>>> import numpy as np
>>> import numpy.linalg as la
>>> np.set_printoptions(precision=2, suppress=True, linewidth=200, legacy="1.25")
>>> rd = lambda a: np.round(a, 2) + 0
>>> X = np.load("sample2.npy")
>>> X
array([[0, 1, 0, 0, 0, 0],
       [1, 0, 0, 0, 0, 0],
       [0, 0, 0, 0, 0, 0],
       [0, 0, 0, 0, 0, 0],
       [0, 0, 0, 0, 0, 1],
       [0, 0, 0, 0, 1, 0]])
>>> X @ X
array([[1, 0, 0, 0, 0, 0],
       [0, 1, 0, 0, 0, 0],
       [0, 0, 0, 0, 0, 0],
       [0, 0, 0, 0, 0, 0],
       [0, 0, 0, 0, 1, 0],
       [0, 0, 0, 0, 0, 1]])
>>> X.sum(axis=0)
array([1, 1, 0, 0, 1, 1])
>>> Lm = np.diag(X.sum(axis=1)) - X
>>> round(la.det(Lm[1:, 1:]))
0
>>> sv = 3 * 0.5 ** np.arange(3)
>>> O, _ = la.qr(np.array([[-2.2, 0.3, 0.1], [0.2, 1.0, -1.4], [-0.4, 0.2, -2.3]]))
>>> rng = np.random.default_rng(94)
>>> feats = rng.normal(size=(20, 3)) * sv @ O
>>> rd(feats)
array([[-2.82, -0.87, -1.16],
       [-0.47, -0.4 , -0.25],
       [-1.48,  0.22, -0.65],
       [ 3.01,  2.92,  1.3 ],
       [ 3.57,  0.55,  1.01],
       [ 1.48,  0.31,  0.1 ],
       [ 2.73,  1.21,  2.09],
       [-0.4 ,  0.5 ,  0.06],
       [ 0.2 ,  2.57,  0.  ],
       [-0.57, -0.91, -0.69],
       [-1.04, -1.82, -0.19],
       [-3.51, -0.19, -1.04],
       [-0.95, -0.42,  0.15],
       [-0.96, -1.66, -0.53],
       [ 3.46, -0.53,  1.17],
       [-0.82, -1.24, -0.93],
       [-1.42, -1.61, -1.49],
       [ 2.99,  4.48,  0.94],
       [ 1.24,  0.68, -0.85],
       [-0.85,  1.41,  0.69]])
>>> A2 = np.c_[feats[:, :2] @ np.array([[-1, 0], [0, -2]]), np.array([2, 1, 1, 0, -3, 1, 0, -1, -3, -2, -3, 2, 3, 0, 1, -1, -1, 3, 1, 3])]
>>> rd(A2)
array([[ 2.82,  1.75,  2.  ],
       [ 0.47,  0.81,  1.  ],
       [ 1.48, -0.44,  1.  ],
       [-3.01, -5.83,  0.  ],
       [-3.57, -1.09, -3.  ],
       [-1.48, -0.62,  1.  ],
       [-2.73, -2.42,  0.  ],
       [ 0.4 , -1.01, -1.  ],
       [-0.2 , -5.15, -3.  ],
       [ 0.57,  1.82, -2.  ],
       [ 1.04,  3.63, -3.  ],
       [ 3.51,  0.38,  2.  ],
       [ 0.95,  0.85,  3.  ],
       [ 0.96,  3.32,  0.  ],
       [-3.46,  1.06,  1.  ],
       [ 0.82,  2.47, -1.  ],
       [ 1.42,  3.22, -1.  ],
       [-2.99, -8.96,  3.  ],
       [-1.24, -1.36,  1.  ],
       [ 0.85, -2.83,  3.  ]])
>>> rd(la.norm(la.qr(feats)[0].T @ A2, axis=0) ** 2 / ((A2 ** 2).sum(axis=0) + 1e-12))
array([1.  , 1.  , 0.17])
>>> rd(la.norm(A2 - feats @ la.lstsq(feats, A2)[0], axis=0))
array([0.  , 0.  , 7.84])
>>> la.matrix_rank(np.c_[feats, A2])
4
>>> O, vecs = la.qr(feats[:, :1])[0], la.qr(feats[:, 1:])[0]
>>> sv = la.svd(O.T @ vecs, compute_uv=False)
>>> (sv > 0.9).sum()
0
>>> rd(sv)
array([0.81])
>>> rd(la.norm(O @ O.T - vecs @ vecs.T, 2))
1.0
>>> arr = np.array([[2, 3, 3], [1, 0, 2], [8, 6, 3], [0, 3, 0]])
>>> arr
array([[2, 3, 3],
       [1, 0, 2],
       [8, 6, 3],
       [0, 3, 0]])
>>> left, sv, VT = la.svd(arr, full_matrices=False)
>>> rd(sv / sv[0])
array([1.  , 0.23, 0.21])
>>> rd(left.T @ left)
array([[1., 0., 0.],
       [0., 1., 0.],
       [0., 0., 1.]])
>>> rd(left.T @ arr @ VT.T)
array([[11.49,  0.  ,  0.  ],
       [ 0.  ,  2.7 ,  0.  ],
       [ 0.  ,  0.  ,  2.4 ]])
>>> rd(np.abs(VT[0]))
array([0.71, 0.61, 0.36])
>>> rd(np.cumsum(sv ** 2) / np.sum(sv ** 2))
array([0.91, 0.96, 1.  ])
>>> rd(sv)
array([11.49,  2.7 ,  2.4 ])
>>> hat = arr @ la.solve(arr.T @ arr, arr.T)
>>> rd((np.eye(4) - hat) @ arr)
array([[0., 0., 0.],
       [0., 0., 0.],
       [0., 0., 0.],
       [0., 0., 0.]])
>>> arr.sum(axis=1)
array([ 8,  3, 17,  3])
>>> arr.sum(axis=0)
array([11, 12,  8])
>>> arr - arr[0]
array([[ 0,  0,  0],
       [-1, -3, -1],
       [ 6,  3,  0],
       [-2,  0, -3]])
>>> np.zeros(4, 3)
Traceback (most recent call last):
  File "<python-input-39>", line 1, in <module>
    np.zeros(4, 3)
    ~~~~~~~~^^^^^^
TypeError: Cannot interpret '3' as a data type
>>> arr.mean(axis=0)
array([2.75, 3.  , 2.  ])
>>> np.count_nonzero(arr)
9
>>> la.rank(arr)
Traceback (most recent call last):
  File "<python-input-42>", line 1, in <module>
    la.rank(arr)
    ^^^^^^^
AttributeError: module 'numpy.linalg' has no attribute 'rank'
>>> rd(la.svd(arr, compute_uv=False))
array([11.49,  2.7 ,  2.4 ])
>>> rd(la.norm(arr))
12.04
>>> arr.shape
(4, 3)
>>> la.matrix_rank(arr)
3
>>> arr[:, 3]
Traceback (most recent call last):
  File "<python-input-47>", line 1, in <module>
    arr[:, 3]
    ~~~^^^^^^
IndexError: index 3 is out of bounds for axis 1 with size 3
>>> K = np.load("mat.npy")
>>> rd(K)
array([[-0.72, -0.1 ,  0.45,  0.05,  0.51],
       [ 0.18, -0.91,  0.  ,  0.37,  0.04],
       [-0.48, -0.33, -0.55, -0.56, -0.21],
       [-0.18, -0.1 ,  0.59, -0.07, -0.78],
       [ 0.42, -0.2 ,  0.39, -0.74,  0.29]])
>>> # orthonormal columns
>>> np.allclose(K @ K.T, K.T @ K)
True
>>> rd(la.matrix_power(K, 4))
array([[ 0.53, -0.39,  0.57, -0.42, -0.25],
       [-0.01,  0.78,  0.62,  0.08,  0.01],
       [-0.36,  0.26, -0.23, -0.78, -0.38],
       [-0.68, -0.36,  0.41,  0.27, -0.4 ],
       [-0.35, -0.19,  0.27, -0.37,  0.8 ]])
>>> K.inv()
Traceback (most recent call last):
  File "<python-input-53>", line 1, in <module>
    K.inv()
    ^^^^^
AttributeError: 'numpy.ndarray' object has no attribute 'inv'
>>> rd((K - K.T) / 2)
array([[ 0.  , -0.14,  0.47,  0.12,  0.05],
       [ 0.14,  0.  ,  0.16,  0.23,  0.12],
       [-0.47, -0.16,  0.  , -0.57, -0.3 ],
       [-0.12, -0.23,  0.57,  0.  , -0.02],
       [-0.05, -0.12,  0.3 ,  0.02,  0.  ]])
>>> rd(K @ K)
array([[ 0.5 , -0.09, -0.34, -0.71, -0.36],
       [-0.35,  0.77,  0.32, -0.38, -0.22],
       [ 0.57,  0.63, -0.33,  0.35,  0.23],
       [-0.49,  0.08, -0.75,  0.21, -0.39],
       [-0.28,  0.03, -0.35, -0.44,  0.78]])
>>> rd(la.det(K))
1.0
>>> x = np.array([2, 5, -3, 1, 1])
>>> rd(np.sort(np.abs(np.degrees(np.angle(la.eigvals(K))))))
array([  0.  , 118.75, 118.75, 179.26, 179.26])
>>> rd(K.T @ (K @ x))
array([ 2.,  5., -3.,  1.,  1.])
>>> rd(la.norm(x)), rd(la.norm(K @ x))
(6.32, 6.32)
>>> rd(np.abs(la.eigvals(K)))
array([1., 1., 1., 1., 1.])
>>> t = np.radians(90)
>>> R = np.eye(5)
>>> R[1, 1] = R[2, 2] = np.cos(t)
>>> R[1, 2], R[2, 1] = -np.sin(t), np.sin(t)
>>> rd(R)
array([[ 1.,  0.,  0.,  0.,  0.],
       [ 0.,  0., -1.,  0.,  0.],
       [ 0.,  1.,  0.,  0.,  0.],
       [ 0.,  0.,  0.,  1.,  0.],
       [ 0.,  0.,  0.,  0.,  1.]])
>>> A2 = K @ R.T
>>> np.allclose(K @ K.T, A2 @ A2.T)
True
>>> rd(np.abs(A2 - K).max(axis=0))
array([0.  , 0.91, 0.91, 0.  , 0.  ])
>>> rd(la.det(R)), np.trace(R)
(1.0, 3.0)
>>> rd(A2)
array([[-0.72, -0.45, -0.1 ,  0.05,  0.51],
       [ 0.18,  0.  , -0.91,  0.37,  0.04],
       [-0.48,  0.55, -0.33, -0.56, -0.21],
       [-0.18, -0.59, -0.1 , -0.07, -0.78],
       [ 0.42, -0.39, -0.2 , -0.74,  0.29]])
>>> hat = np.triu(np.array([[-1, 2, 1, 0, 1],
...     [-3, 3, 3, 1, -2],
...     [-1, -3, -3, 3, -2],
...     [2, -1, 3, 3, -2],
...     [2, 1, 0, 0, -1]]), 1) + np.eye(5)
>>> A2 = hat @ K @ la.inv(hat)
>>> rd(np.poly(A2))
array([ 1.  ,  1.96,  0.96, -0.96, -1.96, -1.  ])
>>> rd(la.det(A2))
1.0
>>> cent = np.array([[0.5, 1.2, 0.8]])
>>> W0 = np.array([[1],
...     [1],
...     [1],
...     [-3],
...     [3],
...     [0],
...     [0],
...     [-2],
...     [-3],
...     [3],
...     [3],
...     [-1],
...     [-2],
...     [-2],
...     [1],
...     [2],
...     [-1],
...     [-3],
...     [-1],
...     [-3],
...     [1],
...     [1],
...     [-3],
...     [3],
...     [2],
...     [-2],
...     [2],
...     [1],
...     [3],
...     [1]]) @ cent + 0.3 * rng.normal(size=(30, 3))
>>> rd(W0)
array([[ 0.39,  1.65,  0.85],
       [ 0.34,  1.6 ,  0.83],
       [ 0.49,  1.54,  1.05],
       [-1.73, -3.12, -2.13],
       [ 2.05,  3.91,  2.52],
       [-0.26,  0.07, -0.36],
       [-0.03,  0.08,  0.09],
       [-0.84, -2.46, -1.63],
       [-1.36, -4.04, -2.14],
       [ 1.87,  3.52,  2.4 ],
       [ 1.6 ,  3.14,  2.48],
       [-0.25, -1.47, -0.21],
       [-1.16, -2.61, -1.72],
       [-0.69, -2.9 , -1.78],
       [ 0.7 ,  1.16,  0.08],
       [ 1.46,  2.34,  1.45],
       [-0.57, -0.93, -0.56],
       [-1.65, -3.6 , -2.41],
       [-0.36, -1.25, -0.7 ],
       [-1.21, -3.28, -1.88],
       [ 0.05,  1.35,  0.73],
       [ 0.87,  1.57,  0.9 ],
       [-1.45, -3.39, -2.44],
       [ 1.38,  3.79,  2.65],
       [ 0.73,  2.56,  1.62],
       [-0.49, -2.5 , -1.63],
       [ 1.43,  2.38,  1.62],
       [ 0.5 ,  1.18,  0.72],
       [ 1.54,  3.4 ,  2.4 ],
       [ 0.48,  1.05,  0.63]])
>>> D = la.norm(W0[:, None] - W0[None], axis=-1)
>>> la.matrix_rank(D ** 2)
5
>>> np.flatnonzero(D[23] < D.mean() / 2)
array([ 4,  9, 10, 23, 24, 26, 28])
>>> D.shape
(30, 30)
>>> D[23].round(6).argsort(kind="stable")[:4]
array([23, 28,  9,  4])
>>> (D + 1e9 * np.eye(30)).round(6).argmin(axis=1)
array([ 1,  0,  0, 22,  9,  6,  5, 25, 17, 28, 28, 18,  7, 25, 29, 26, 18, 22, 16,  3,  1,  2, 17, 28, 26,  7, 15, 29, 10, 27])
>>> rd(D[:5, :5])
array([[0.  , 0.08, 0.25, 6.01, 3.26],
       [0.08, 0.  , 0.28, 5.94, 3.34],
       [0.25, 0.28, 0.  , 6.06, 3.2 ],
       [6.01, 5.94, 6.06, 0.  , 9.24],
       [3.26, 3.34, 3.2 , 9.24, 0.  ]])
>>> left, sv, VT = la.svd(W0)
>>> np.argmax(sv[:-1] / (sv[1:] + 1e-6)) + 1
1
>>> A2 = left[:, :1] @ np.diag(sv[:1]) @ VT[:1]
>>> rd(la.norm(W0 - A2) / la.norm(W0))
0.11
>>> rd(la.norm(W0 - A2, 2)), rd(sv[1])
(1.56, 1.56)
>>> la.matrix_rank(A2)
1
>>> idx = W0[:, 2] > np.median(W0[:, 2])
>>> r0 = W0[idx].mean(axis=0) - W0[~idx].mean(axis=0)
>>> ((W0 - W0.mean(axis=0)) @ r0 > 0).astype(int)
array([1, 1, 1, 0, 1, 0, 0, 0, 0, 1, 1, 0, 0, 0, 1, 1, 0, 0, 0, 0, 1, 1, 0, 1, 1, 0, 1, 1, 1, 1])
>>> idx.astype(int)
array([1, 1, 1, 0, 1, 0, 0, 0, 0, 1, 1, 0, 0, 0, 0, 1, 0, 0, 0, 0, 1, 1, 0, 1, 1, 0, 1, 1, 1, 1])
>>> O, vecs = la.qr(W0[:, :2])[0], la.qr(W0[:, 2:])[0]
>>> sv = la.svd(O.T @ vecs, compute_uv=False)
>>> rd(la.norm(O @ O.T - vecs @ vecs.T, 2))
1.0
>>> rd(sv)
array([0.99])
>>> E = np.load("block2.npy")
>>> rd(E)
array([[ 0.75,  0.13, -0.27, -0.31],
       [ 0.13,  0.94,  0.14,  0.16],
       [-0.27,  0.14,  0.7 , -0.34],
       [-0.31,  0.16, -0.34,  0.61]])
>>> np.unique(E.round(6), axis=0).shape
(4, 4)
>>> np.abs(np.diag(la.qr(E)[1])) > 1e-9
array([ True,  True,  True, False])
>>> la.lstsq(E[:-1].T, E[-1])[2]
3
>>> rd(E @ la.pinv(E) @ E)
array([[ 0.75,  0.13, -0.27, -0.31],
       [ 0.13,  0.94,  0.14,  0.16],
       [-0.27,  0.14,  0.7 , -0.34],
       [-0.31,  0.16, -0.34,  0.61]])
